% python3 -q
>>> import numpy as np
>>> from numpy import linalg as LA
>>> np.set_printoptions(suppress=True, linewidth=140)
>>> Q, _ = LA.qr(np.array([[-1.1, -0.3, 0.7, 0.8],
...     [0.2, -1.5, 0.4, 0.0],
...     [1.8, -1.9, 1.7, 0.2],
...     [-1.3, -0.1, 0.6, 1.8]]))
>>> evals = np.array([-1, 2, -1, 0])
>>> K = Q @ np.diag(evals) @ Q.T
>>> print(K.round(3))
[[ 0.074  0.84   0.557 -0.008]
 [ 0.84   0.377  0.94   0.802]
 [ 0.557  0.94  -0.359  0.561]
 [-0.008  0.802  0.561 -0.093]]
>>> rng = np.random.default_rng(17991)
>>> lab = rng.permutation(4)
>>> print(lab)
[3 1 2 0]
>>> B = K[lab][:, lab]
>>> print(round(np.trace(B), 3))
-0.0
>>> print(np.round(np.diag(B), 3))
[-0.093  0.377 -0.359  0.074]
>>> print(round(LA.det(B), 3), round(LA.det(K[lab]), 3))
-0.0 0.0
>>> print(np.round(np.sort(np.abs(LA.eigvals(B))), 3) + 0)
[0. 1. 1. 2.]
>>> evals, V = LA.eigh(K)
>>> print(np.unique(evals.round(6) + 0, return_counts=True)[1])
[2 1 1]
>>> print(np.round(LA.eigvalsh(K + 4 * np.eye(4)), 3))
[3. 3. 4. 6.]
>>> print(evals.round(3) + 0)
[-1. -1.  0.  2.]
>>> print((evals > 1e-8).sum(), (evals < -1e-8).sum())
1 2
>>> print(np.round(V @ np.diag(evals) @ V.T, 3))
[[ 0.074  0.84   0.557 -0.008]
 [ 0.84   0.377  0.94   0.802]
 [ 0.557  0.94  -0.359  0.561]
 [-0.008  0.802  0.561 -0.093]]
>>> print(np.abs(V[:, -1]).round(6).argmax())
1
>>> print(np.round(V.T @ V, 3) + 0)
[[1. 0. 0. 0.]
 [0. 1. 0. 0.]
 [0. 0. 1. 0.]
 [0. 0. 0. 1.]]
>>> print(np.round(LA.svd(K, compute_uv=False), 3) + 0)
[2. 1. 1. 0.]
>>> print(np.round(evals.sum(), 3), round(float(np.trace(K)), 3))
-0.0 -0.0
>>> print(np.allclose(K[:-1].T @ LA.lstsq(K[:-1].T, K[-1])[0], K[-1]))
True
>>> print(np.abs(np.diag(LA.qr(K)[1])) > 1e-9)
[ True  True  True False]
>>> print(LA.lstsq(K[:-1].T, K[-1])[2])
3
>>> B = np.array([[-1, -1, -2], [3, 2, -1]])
>>> W2 = np.kron(B, K)
>>> print(np.round(LA.norm(W2, 2), 3), round(LA.norm(B, 2) * LA.norm(K, 2), 3))
7.746 7.746
>>> print(LA.matrix_rank(W2))
6
>>> cov = K.T @ K
>>> print(np.round(LA.eigvalsh(cov)[::-1], 3) + 0)
[4. 1. 1. 0.]
>>> print(np.round(np.trace(cov), 3), round(float((K ** 2).sum()), 3))
6.0 6.0
>>> print(np.round(LA.svd(K, compute_uv=False) ** 2, 3) + 0)
[4. 1. 1. 0.]
>>> print(cov.round(3))
[[1.022 0.897 0.626 0.987]
 [0.897 2.374 0.936 0.748]
 [0.626 0.936 1.637 0.496]
 [0.987 0.748 0.496 0.967]]
>>> print(np.allclose(cov, cov.T))
True
>>> print(np.round(np.diag(cov), 3))
[1.022 2.374 1.637 0.967]
>>> print((K @ K.T).shape)
(4, 4)
>>> data = rng.normal(size=(22, 4))
>>> data = 5 * data / LA.norm(data, axis=1, keepdims=True)
>>> print(data.round(3))
[[-2.658  3.236  0.63   2.658]
 [-1.432  0.458  3.602 -3.125]
 [ 4.042 -2.133  1.765  0.998]
 [-3.057  1.697 -3.207  1.578]
 [ 0.481 -3.558 -1.606  3.087]
 [-0.251  2.967 -1.516 -3.72 ]
 [ 0.918  2.037 -4.083 -1.827]
 [-1.856  3.061  0.523 -3.451]
 [ 0.444  4.392 -2.34   0.191]
 [ 2.75   3.213  1.437  2.246]
 [ 3.988  0.678 -1.568 -2.486]
 [ 1.342 -1.899 -3.796  2.276]
 [ 0.795  4.173 -2.57  -0.591]
 [ 3.246 -2.629 -1.812 -2.066]
 [ 4.336 -1.755  1.571 -0.81 ]
 [-3.431  0.183 -0.784  3.547]
 [ 0.688  1.414 -4.633 -1.032]
 [-2.383  3.341 -1.356  2.514]
 [ 2.847 -3.975  0.993  0.332]
 [-0.661 -0.831  2.54   4.174]
 [ 2.833 -1.713  1.844  3.262]
 [ 0.785  0.2   -0.589  4.899]]
>>> Q, V = LA.qr(data[:, :3])[0], LA.qr(data[:, 3:])[0]
>>> sv = LA.svd(Q.T @ V, compute_uv=False)
>>> print(round(LA.norm(Q @ Q.T - V @ V.T, 2), 3))
1.0
>>> print(np.round(np.degrees(np.arccos(sv.clip(0, 1))), 3))
[75.839]
>>> print(sv.round(3))
[0.245]
>>> Xs = data - data.mean(axis=0)
>>> left, sv, VT = LA.svd(Xs, full_matrices=False)
>>> print(np.round(VT[0] * np.sign(VT[0, np.abs(VT[0]).argmax()]), 3))
[-0.508  0.739 -0.35  -0.272]
>>> print(np.abs(left[:, 0]).argmax())
18
>>> print(round((sv ** 2).sum() ** 2 / (sv ** 4).sum(), 3))
3.29
>>> vec = np.array([0, 1, 1, 2])
>>> target = data @ vec
>>> c, lr = np.zeros(4), 1 / LA.norm(data, 2) ** 2
>>> for i in range(30):
...     c -= lr * data.T @ (data @ c - target)
...     if i % 10 == 0: print(i, round(LA.norm(data @ c - target), 3))
... 
0 10.298
10 0.204
20 0.005
>>> print(round(float(LA.cond(data)), 3))
1.789
>>> m1 = np.load("w.npy")
>>> print(m1)
[[ -2.799  -5.903  -7.625   1.46  -31.667]
 [  0.318  -4.088  -4.044  -0.326 -15.265]
 [-12.343  -1.235  -4.211   9.404 -40.609]
 [ -6.325   4.89   -1.089   0.274  -7.423]
 [ -9.741   4.922  -3.448   2.238 -19.607]
 [-12.519   1.9    -3.869   6.349 -34.16 ]
 [  0.026  -2.306  -6.147  -3.962 -16.017]
 [ -8.077  -0.929  -5.226   4.28  -30.559]
 [-14.329   1.085  -2.399  10.648 -36.399]
 [ -4.19   -0.317  -0.434   3.588 -12.454]
 [ -5.937   0.277  -1.405   4.668 -16.243]
 [ -3.051  -0.91   -1.71    2.277 -11.786]
 [ -1.994  -4.011  -6.166   0.369 -23.393]
 [ -8.01   -0.998  -5.106   4.267 -30.213]
 [  3.917  -5.454  -4.546  -3.286  -9.782]]
>>> print(LA.matrix_rank(K, rtol=0.1))
3
>>> print(np.argsort(-LA.norm(K, axis=0).round(6), kind="stable")[:3])
[1 2 0]
>>> print(LA.cond(K) > 100)
True
>>> print([round(float(x), 3) for x in LA.svd(K, compute_uv=False)[:3]])
[2.0, 1.0, 1.0]
>>> print(round(LA.norm(K, 2) / LA.norm(K), 3))
0.816
>>> mat = np.load("data.npy")
>>> print(mat)
[[  1   1   1   1   0   1]
 [  1   6   1   0   2   1]
 [  1   0  -9   0   0   1]
 [  0   2   2 -14   1   1]
 [  1   1   1   1  15   2]
 [  2   1   1   1   0   6]]
>>> vec = np.array([2, 0, -2, -2, -4, -1])
>>> target = mat @ vec
>>> c, lr = np.zeros(6), 1 / LA.norm(mat, 2) ** 2
>>> for i in range(150):
...     c -= lr * mat.T @ (mat @ c - target)
...     if i % 50 == 0: print(i, round(LA.norm(mat @ c - target), 3))
... 
0 14.089
50 1.127
100 1.06
>>> print(c.round(3))
[ 0.294  0.227 -2.117 -1.938 -3.975 -0.428]
>>> F = np.loadtxt("test3.csv", delimiter=",")
>>> print(F)
[[0. 6. 6. 2.]
 [0. 0. 4. 4.]
 [0. 0. 0. 5.]
 [0. 0. 0. 0.]]
>>> left, sv, VT = LA.svd(F)
>>> V = VT[:(sv > 1e-8).sum()]
>>> vec = F[3] + 2 * F[2] + rng.integers(2) * np.eye(4)[2]
>>> print(vec)
[ 0.  0.  0. 10.]
>>> print(round(LA.norm(vec - V.T @ V @ vec), 3))
0.0
>>> print(np.allclose(V.T @ V @ vec, vec))
True
>>> print(np.round(LA.norm(F, 2) / LA.norm(F), 3))
0.856
>>> print(LA.cond(F) > 100)
True
>>> print(LA.matrix_rank(F, rtol=0.1))
3
>>> print(np.argsort(-LA.norm(F, axis=0).round(6), kind="stable")[:3])
[2 3 1]
>>> E = np.load("case15.npy")
>>> print(E)
[[ 0.8  0.9  0.6  0.4 -1.9  0.1 -0.7]
 [-0.2  0.3 -0.3 -0.4 -0.2 -0.3  2.1]
 [-0.1 -0.9  1.3  0.9 -0.7  0.9 -0.3]
 [-0.7  0.8  0.4 -1.3 -0.9  0.3  0. ]
 [ 0.8  1.1  0.1 -0.6  1.9 -1.7  1.2]]
>>> vec = np.array([-1, 2, 1, 0, 1, 3, -3])
>>> print(np.round(np.einsum("ij,j->i", E, vec), 3))
[ 2.1 -6.9  2.5  2.7 -5.3]
>>> print(E @ np.eye(7)[5])
[ 0.1 -0.3  0.9  0.3 -1.7]
>>> print(np.sign((E @ vec).round(6)))
[ 1. -1.  1.  1. -1.]
>>> print(np.round(E * vec, 3))
[[-0.8  1.8  0.6  0.  -1.9  0.3  2.1]
 [ 0.2  0.6 -0.3 -0.  -0.2 -0.9 -6.3]
 [ 0.1 -1.8  1.3  0.  -0.7  2.7  0.9]
 [ 0.7  1.6  0.4 -0.  -0.9  0.9 -0. ]
 [-0.8  2.2  0.1 -0.   1.9 -5.1 -3.6]]
>>> print(np.round(E @ vec, 3))
[ 2.1 -6.9  2.5  2.7 -5.3]
>>> print(np.round(LA.norm(E, axis=1), 3))
[2.466 2.218 2.17  1.97  3.187]
>>> print(np.round(LA.norm(E, axis=0), 3))
[1.349 1.887 1.52  1.783 2.926 1.972 2.536]
>>> print(round(float(LA.norm(E[1] - E[4])), 3))
3.003
>>> print(round(LA.norm(E[1], 1), 3), round(LA.norm(E[1], np.inf), 3))
3.8 2.1
>>> r0, g = E[1], E[4]
>>> print(r0 @ r0)
4.92
>>> p = (r0 @ g) / (r0 @ r0) * r0
>>> print(np.round((g - p) @ r0, 3))
-0.0
>>> print(round(float(LA.norm(r0 + g) ** 2 + LA.norm(r0 - g) ** 2), 3))
30.16
>>> print(np.round(g - p, 3))
[ 0.923  0.915  0.285 -0.354  2.023 -1.515 -0.093]
>>> vec = np.array([1, 2, 3, 2, -2, -3, 2])
>>> h1 = np.maximum(E @ vec, 0)
>>> print(np.round(np.maximum(E @ (3 * vec), 0), 3))
[21.9 12.6  5.7  1.2 17.4]
>>> print(np.round(E.T @ h1, 3))
[ 9.17 12.82  6.33 -1.05 -5.38 -8.56 10.1 ]
>>> W = np.array([[2, -3, 2, -2, -3],
...     [2, 3, 0, -3, -3],
...     [0, -2, -2, 1, 1],
...     [-2, -2, -3, 0, -3],
...     [1, 1, 1, -2, -2],
...     [0, 1, 3, -3, 1],
...     [2, -1, 0, 3, 3]])
>>> c = np.array([3, -3, 2, -3, -2])
>>> H = np.maximum(E @ W + c, 0)
>>> print((H > 0).mean(axis=0))
[0.8 0.2 0.6 0.2 0.6]
>>> print((H > 0).astype(int))
[[1 0 0 0 0]
 [1 0 1 1 1]
 [0 0 0 0 1]
 [1 1 1 0 1]
 [1 0 1 0 0]]
>>> W2 = np.array([[-5, -4], [0, 3], [0, -5], [-5, -5], [-3, -5]])
>>> print(np.round(H @ W2, 3))
[[-11.5  -9.2]
 [-74.  -87.5]
 [ -3.   -5. ]
 [-36.8 -50.5]
 [-61.5 -59.2]]
>>> print((H @ W2).round(6).argmax(axis=1))
[1 0 0 0 1]
>>> arr = np.loadtxt("x.csv", delimiter=",")
>>> print(arr)
[[ 0.38   0.987  0.38 ]
 [ 0.629  0.38  -0.793]
 [ 0.874  0.97  -0.881]
 [-0.478 -0.572  0.537]
 [ 0.43  -0.604 -0.793]
 [-0.345 -0.291  0.446]
 [-0.774 -0.991  0.523]
 [-0.821 -0.967  0.793]
 [-0.159 -0.762 -0.159]
 [-0.67  -0.995  0.1  ]
 [-0.327 -0.462  0.345]
 [-0.11   0.422  0.363]
 [-0.934 -0.862  0.98 ]
 [-0.808 -0.818  0.885]
 [-0.273 -0.422  0.273]
 [-0.422 -0.874  0.178]
 [ 0.414  0.149 -0.592]
 [-0.178 -0.664 -0.04 ]
 [ 0.119  0.967  0.592]]
>>> def softmax(z):
...     e = np.exp(z - z.max(axis=-1, keepdims=True))
...     return e / e.sum(axis=-1, keepdims=True)
... 
>>> print(np.round(softmax(E[2] + 3), 3))
[0.081 0.037 0.329 0.221 0.045 0.221 0.067]
>>> att = E @ E.T / np.sqrt(7)
>>> print(softmax(att).round(6).argmax(axis=1))
[0 1 2 3 4]
>>> r0 = np.array([1, 3, 3, 0, 0])
>>> J = np.outer(rng.normal(size=17), r0) + 0.1 * rng.normal(size=(17, 5))
>>> print(J.round(3))
[[ 0.939  2.291  2.302 -0.087 -0.017]
 [-1.772 -4.673 -4.993  0.025  0.064]
 [-1.694 -4.757 -4.781 -0.197 -0.167]
 [-0.315 -0.67  -0.715 -0.054  0.007]
 [-0.028  0.348  0.246 -0.062 -0.183]
 [ 0.185 -0.24  -0.078  0.114  0.141]
 [ 0.072 -0.055  0.006  0.043 -0.085]
 [-1.82  -5.576 -5.381 -0.009  0.045]
 [-1.778 -5.53  -5.495 -0.087  0.09 ]
 [-0.256 -0.569 -0.65   0.022  0.119]
 [ 0.429  0.893  0.865 -0.114 -0.004]
 [-0.953 -3.048 -3.012  0.062  0.06 ]
 [-0.311 -0.998 -1.148 -0.056 -0.025]
 [-0.056 -0.695 -0.677 -0.065  0.103]
 [ 0.451  1.326  1.467 -0.036 -0.025]
 [-1.471 -4.154 -4.096  0.075 -0.006]
 [-1.328 -4.932 -4.901 -0.039 -0.143]]
>>> cov = np.cov(J, rowvar=False)
>>> print(np.round(np.corrcoef(J.T), 3))
[[ 1.     0.987  0.991 -0.011  0.014]
 [ 0.987  1.     0.999 -0.026 -0.01 ]
 [ 0.991  0.999  1.    -0.017 -0.005]
 [-0.011 -0.026 -0.017  1.     0.476]
 [ 0.014 -0.01  -0.005  0.476  1.   ]]
>>> print(np.round(LA.eigvalsh(cov)[::-1], 3))
[14.665  0.02   0.011  0.006  0.003]
>>> print(np.round(np.polyfit(J[:, 2], J[:, 1], 1), 3))
[ 0.996 -0.006]
>>> print(cov.shape)
(5, 5)
>>> print(np.round(J.std(axis=0), 3))
[0.886 2.55  2.557 0.075 0.095]
